$ python -q
>>> import numpy as np
>>> from numpy import linalg as LA
>>> np.set_printoptions(suppress=True, linewidth=160)
>>> tidy = lambda a: np.round(a, 2) + 0
>>> W0 = np.load("sample13.npy")
>>> W0
array([[ 7,  1,  7,  1,  7,  1],
       [-9, -3, -9, -3, -9, -3],
       [-9, -3, -9, -3, -9, -3],
       [ 7,  1,  7,  1,  7,  1],
       [-9, -3, -9, -3, -9, -3],
       [-9, -3, -9, -3, -9, -3]])
>>> tidy(LA.det(W0))
np.float64(0.0)
>>> tidy(np.sort(np.abs(LA.eigvals(W0))))
array([ 0.,  0.,  0.,  0.,  0., 16.])
>>> np.trace(W0)
np.int64(-16)
>>> (W0 + W0.T) / 2
array([[ 7., -4., -1.,  4., -1., -4.],
       [-4., -3., -6., -1., -6., -3.],
       [-1., -6., -9.,  2., -9., -6.],
       [ 4., -1.,  2.,  1.,  2., -1.],
       [-1., -6., -9.,  2., -9., -6.],
       [-4., -3., -6., -1., -6., -3.]])
>>> W0 @ W0
array([[-88, -40, -88, -40, -88, -40],
       [132,  60, 132,  60, 132,  60],
       [132,  60, 132,  60, 132,  60],
       [-88, -40, -88, -40, -88, -40],
       [132,  60, 132,  60, 132,  60],
       [132,  60, 132,  60, 132,  60]])
>>> tidy(W0 @ LA.pinv(W0) @ W0)
array([[ 7.,  1.,  7.,  1.,  7.,  1.],
       [-9., -3., -9., -3., -9., -3.],
       [-9., -3., -9., -3., -9., -3.],
       [ 7.,  1.,  7.,  1.,  7.,  1.],
       [-9., -3., -9., -3., -9., -3.],
       [-9., -3., -9., -3., -9., -3.]])
>>> np.allclose(W0[:-1].T @ LA.lstsq(W0[:-1].T, W0[-1])[0], W0[-1])
True
>>> left, s, Vt = LA.svd(W0)
>>> np.argmax(s[:-1] / (s[1:] + 1e-6)) + 1
np.int64(2)
>>> Y = left[:, :2] @ np.diag(s[:2]) @ Vt[:2]
>>> LA.matrix_rank(Y)
np.int64(2)
>>> LA.matrix_rank(W0, rtol=0.05)
np.int64(2)
>>> feats = np.load("w.npy")
>>> feats
array([[ 3, -6, -1,  1, -6, -9],
       [ 5, -4,  1,  3, -4, -7],
       [ 3, -6, -1,  1, -6, -9]])
>>> left, s, Vt = LA.svd(feats)
>>> tidy(s)
array([20.78,  3.5 ,  0.  ])
>>> np.argmax(s[:-1] / (s[1:] + 1e-6)) + 1
np.int64(2)
>>> Y = left[:, :2] @ np.diag(s[:2]) @ Vt[:2]
>>> tidy(Y)
array([[ 3., -6., -1.,  1., -6., -9.],
       [ 5., -4.,  1.,  3., -4., -7.],
       [ 3., -6., -1.,  1., -6., -9.]])
>>> tidy(LA.norm(feats - Y, 2)), tidy(s[2])
(np.float64(0.0), np.float64(0.0))
>>> mat = np.load("m.npy")
>>> mat
array([[ -2,   0,  -9,  -6,  -7,   0,  -2],
       [ -8,   0, -36, -24, -28,   0,  -8],
       [ -8,   0, -36, -24, -28,   0,  -8]])
>>> LA.cond(mat) > 100
np.True_
>>> [round(float(x), 2) for x in LA.svd(mat, compute_uv=False)[:3]]
[75.78, 0.0, 0.0]
>>> np.argsort(-LA.norm(mat, axis=0).round(6), kind="stable")[:3]
array([2, 4, 3])
>>> rng = np.random.default_rng(20436)
>>> Y = mat + rng.integers(-2, 3, (3, 1)) @ rng.integers(-2, 3, (1, 7))
>>> Y
array([[ -2,  -2,  -8,  -6,  -7,   2,  -1],
       [ -8,   0, -36, -24, -28,   0,  -8],
       [ -8,   2, -37, -24, -28,  -2,  -9]])
>>> tidy(LA.svd(Y - mat, compute_uv=False))
array([4.47, 0.  , 0.  ])
>>> Y - mat
array([[ 0, -2,  1,  0,  0,  2,  1],
       [ 0,  0,  0,  0,  0,  0,  0],
       [ 0,  2, -1,  0,  0, -2, -1]])
